% ipython --no-banner

In [1]: import numpy as np

In [2]: np.set_printoptions(precision=1, suppress=True, linewidth=160)

In [3]: data = np.load("w.npy")

In [4]: data
Out[4]: 
array([[ 4,  6,  0,  2, -2],
       [ 6,  9,  0,  3, -3],
       [ 0,  0,  0,  0,  0],
       [ 2,  3,  0,  1, -1],
       [-2, -3,  0, -1,  1]])

In [5]: t = np.radians(15)

In [6]: R = np.eye(5)

In [7]: R[0, 0] = R[2, 2] = np.cos(t)

In [8]: R[0, 2], R[2, 0] = -np.sin(t), np.sin(t)

In [9]: R
Out[9]: 
array([[ 1. ,  0. , -0.3,  0. ,  0. ],
       [ 0. ,  1. ,  0. ,  0. ,  0. ],
       [ 0.3,  0. ,  1. ,  0. ,  0. ],
       [ 0. ,  0. ,  0. ,  1. ,  0. ],
       [ 0. ,  0. ,  0. ,  0. ,  1. ]])

In [10]: A2 = data @ R.T

In [11]: np.round(np.linalg.svd(data, compute_uv=False), 1) + 0, np.round(np.linalg.svd(A2, compute_uv=False), 1) + 0
Out[11]: (array([15.,  0.,  0.,  0.,  0.]), array([15.,  0.,  0.,  0.,  0.]))

In [12]: rk = np.linalg.matrix_rank(data)

In [13]: rk
Out[13]: np.int64(1)

In [14]: N = np.linalg.svd(data)[2][rk:].T

In [15]: [int(np.linalg.matrix_rank(np.delete(data, i, axis=0))) for i in range(5)]
Out[15]: [1, 1, 1, 1, 1]

In [16]: print(np.allclose(data @ N, 0))
True

In [17]: print(np.linalg.matrix_rank(data.T @ data), np.linalg.matrix_rank(data @ data.T))
1 1

In [18]: print(N.shape)
(5, 4)

In [19]: [int(np.linalg.matrix_rank(data[:, :j + 1])) for j in range(5)]
Out[19]: [1, 1, 1, 1, 1]

In [20]: np.round(N @ N.T, 1) + 0
Out[20]: 
array([[ 0.7, -0.4,  0. , -0.1,  0.1],
       [-0.4,  0.4,  0. , -0.2,  0.2],
       [ 0. ,  0. ,  1. ,  0. ,  0. ],
       [-0.1, -0.2,  0. ,  0.9,  0.1],
       [ 0.1,  0.2,  0. ,  0.1,  0.9]])

In [21]: arr = np.load("run17.npy")

In [22]: arr
Out[22]: 
array([[-1,  0,  1,  2,  3,  4,  5,  6],
       [ 7,  8,  9, 10, 11, 12, 13, 14],
       [15, 16, 17, 18, 19, 20, 21, 22],
       [23, 24, 25, 26, 27, 28, 29, 30],
       [31, 32, 33, 34, 35, 36, 37, 38],
       [39, 40, 41, 42, 43, 44, 45, 46],
       [47, 48, 49, 50, 51, 52, 53, 54]])

In [23]: left, sig, vt = np.linalg.svd(arr)

In [24]: evecs = vt[:(sig > 1e-8).sum()]

In [25]: rng = np.random.default_rng(60340)

In [26]: vec = arr[3] + 2 * arr[4] + rng.integers(2) * np.eye(8)[3]

In [27]: vec
Out[27]: array([ 85.,  88.,  91.,  94.,  97., 100., 103., 106.])

In [28]: print(np.allclose(evecs.T @ evecs @ vec, vec))
True

In [29]: round(float(np.linalg.norm(vec - evecs.T @ evecs @ vec)), 1)
Out[29]: 0.0

In [30]: np.round(evecs.T @ evecs, 1) + 0
Out[30]: 
array([[ 0.4,  0.3,  0.2,  0.2,  0.1,  0. , -0.1, -0.2],
       [ 0.3,  0.3,  0.2,  0.2,  0.1,  0. ,  0. , -0.1],
       [ 0.2,  0.2,  0.2,  0.1,  0.1,  0.1,  0. ,  0. ],
       [ 0.2,  0.2,  0.1,  0.1,  0.1,  0.1,  0.1,  0.1],
       [ 0.1,  0.1,  0.1,  0.1,  0.1,  0.1,  0.2,  0.2],
       [ 0. ,  0. ,  0.1,  0.1,  0.1,  0.2,  0.2,  0.2],
       [-0.1,  0. ,  0. ,  0.1,  0.2,  0.2,  0.3,  0.3],
       [-0.2, -0.1,  0. ,  0.1,  0.2,  0.2,  0.3,  0.4]])

In [31]: np.linalg.matrix_rank(np.vstack([arr, vec]))
Out[31]: np.int64(2)

In [32]: rk = np.linalg.matrix_rank(arr)

In [33]: rk
Out[33]: np.int64(2)

In [34]: N = np.linalg.svd(arr)[2][rk:].T

In [35]: print(np.round(N @ N.T, 1) + 0)
[[ 0.6 -0.3 -0.2 -0.2 -0.1  0.   0.1  0.2]
 [-0.3  0.7 -0.2 -0.2 -0.1  0.   0.   0.1]
 [-0.2 -0.2  0.8 -0.1 -0.1 -0.1  0.   0. ]
 [-0.2 -0.2 -0.1  0.9 -0.1 -0.1 -0.1 -0.1]
 [-0.1 -0.1 -0.1 -0.1  0.9 -0.1 -0.2 -0.2]
 [ 0.   0.  -0.1 -0.1 -0.1  0.8 -0.2 -0.2]
 [ 0.1  0.   0.  -0.1 -0.2 -0.2  0.7 -0.3]
 [ 0.2  0.1  0.  -0.1 -0.2 -0.2 -0.3  0.6]]

In [36]: [int(np.linalg.matrix_rank(arr[:i])) for i in range(1, len(arr) + 1)]
Out[36]: [1, 2, 2, 2, 2, 2, 2]

In [37]: [int(np.linalg.matrix_rank(arr[:, :j + 1])) for j in range(8)]
Out[37]: [1, 2, 2, 2, 2, 2, 2, 2]

In [38]: np.linalg.matrix_rank(arr.T @ arr), np.linalg.matrix_rank(arr @ arr.T)
Out[38]: (np.int64(2), np.int64(2))

In [39]: np.allclose(arr @ N, 0)
Out[39]: True
